$ python -q
>>> import numpy as np
>>> from numpy import linalg as LA
>>> np.set_printoptions(precision=2, suppress=True, linewidth=120)
>>> m1 = np.loadtxt("sample7.csv", delimiter=",")
>>> m1
array([[0., 0., 0., 0., 0., 0., 0., 0., 1., 0.],
       [0., 0., 0., 0., 0., 0., 0., 1., 0., 0.],
       [0., 1., 0., 0., 0., 0., 0., 0., 0., 0.],
       [0., 0., 0., 0., 0., 0., 1., 0., 0., 0.],
       [0., 0., 1., 0., 0., 0., 0., 0., 0., 0.],
       [0., 0., 0., 0., 0., 0., 0., 0., 0., 1.],
       [0., 0., 0., 1., 0., 0., 0., 0., 0., 0.],
       [1., 0., 0., 0., 0., 0., 0., 0., 0., 0.],
       [0., 0., 0., 0., 0., 1., 0., 0., 0., 0.],
       [0., 0., 0., 0., 1., 0., 0., 0., 0., 0.]])
>>> # columns are unit length and at right angles
>>> np.allclose(m1, m1.T)
False
>>> np.allclose(m1 @ m1.T, m1.T @ m1)
True
>>> round(LA.det(m1), 2)
np.float64(1.0)
>>> np.trace(m1)
np.float64(0.0)
>>> LA.matrix_power(m1, 3)
array([[0., 0., 0., 0., 0., 0., 0., 0., 0., 1.],
       [0., 0., 0., 0., 0., 0., 0., 0., 1., 0.],
       [1., 0., 0., 0., 0., 0., 0., 0., 0., 0.],
       [0., 0., 0., 0., 0., 0., 1., 0., 0., 0.],
       [0., 0., 0., 0., 0., 0., 0., 1., 0., 0.],
       [0., 0., 1., 0., 0., 0., 0., 0., 0., 0.],
       [0., 0., 0., 1., 0., 0., 0., 0., 0., 0.],
       [0., 0., 0., 0., 0., 1., 0., 0., 0., 0.],
       [0., 0., 0., 0., 1., 0., 0., 0., 0., 0.],
       [0., 1., 0., 0., 0., 0., 0., 0., 0., 0.]])
>>> round(np.abs(LA.eigvals(m1)).max(), 2)
np.float64(1.0)
>>> Y = m1 / LA.norm(m1, axis=1, keepdims=True)
>>> G = Y @ Y.T
>>> G
array([[1., 0., 0., 0., 0., 0., 0., 0., 0., 0.],
       [0., 1., 0., 0., 0., 0., 0., 0., 0., 0.],
       [0., 0., 1., 0., 0., 0., 0., 0., 0., 0.],
       [0., 0., 0., 1., 0., 0., 0., 0., 0., 0.],
       [0., 0., 0., 0., 1., 0., 0., 0., 0., 0.],
       [0., 0., 0., 0., 0., 1., 0., 0., 0., 0.],
       [0., 0., 0., 0., 0., 0., 1., 0., 0., 0.],
       [0., 0., 0., 0., 0., 0., 0., 1., 0., 0.],
       [0., 0., 0., 0., 0., 0., 0., 0., 1., 0.],
       [0., 0., 0., 0., 0., 0., 0., 0., 0., 1.]])
>>> (np.abs(G) > 0.9).astype(int)
array([[1, 0, 0, 0, 0, 0, 0, 0, 0, 0],
       [0, 1, 0, 0, 0, 0, 0, 0, 0, 0],
       [0, 0, 1, 0, 0, 0, 0, 0, 0, 0],
       [0, 0, 0, 1, 0, 0, 0, 0, 0, 0],
       [0, 0, 0, 0, 1, 0, 0, 0, 0, 0],
       [0, 0, 0, 0, 0, 1, 0, 0, 0, 0],
       [0, 0, 0, 0, 0, 0, 1, 0, 0, 0],
       [0, 0, 0, 0, 0, 0, 0, 1, 0, 0],
       [0, 0, 0, 0, 0, 0, 0, 0, 1, 0],
       [0, 0, 0, 0, 0, 0, 0, 0, 0, 1]])
>>> np.argwhere(np.triu(np.abs(G) > 0.95, 1))
array([], shape=(0, 2), dtype=int64)
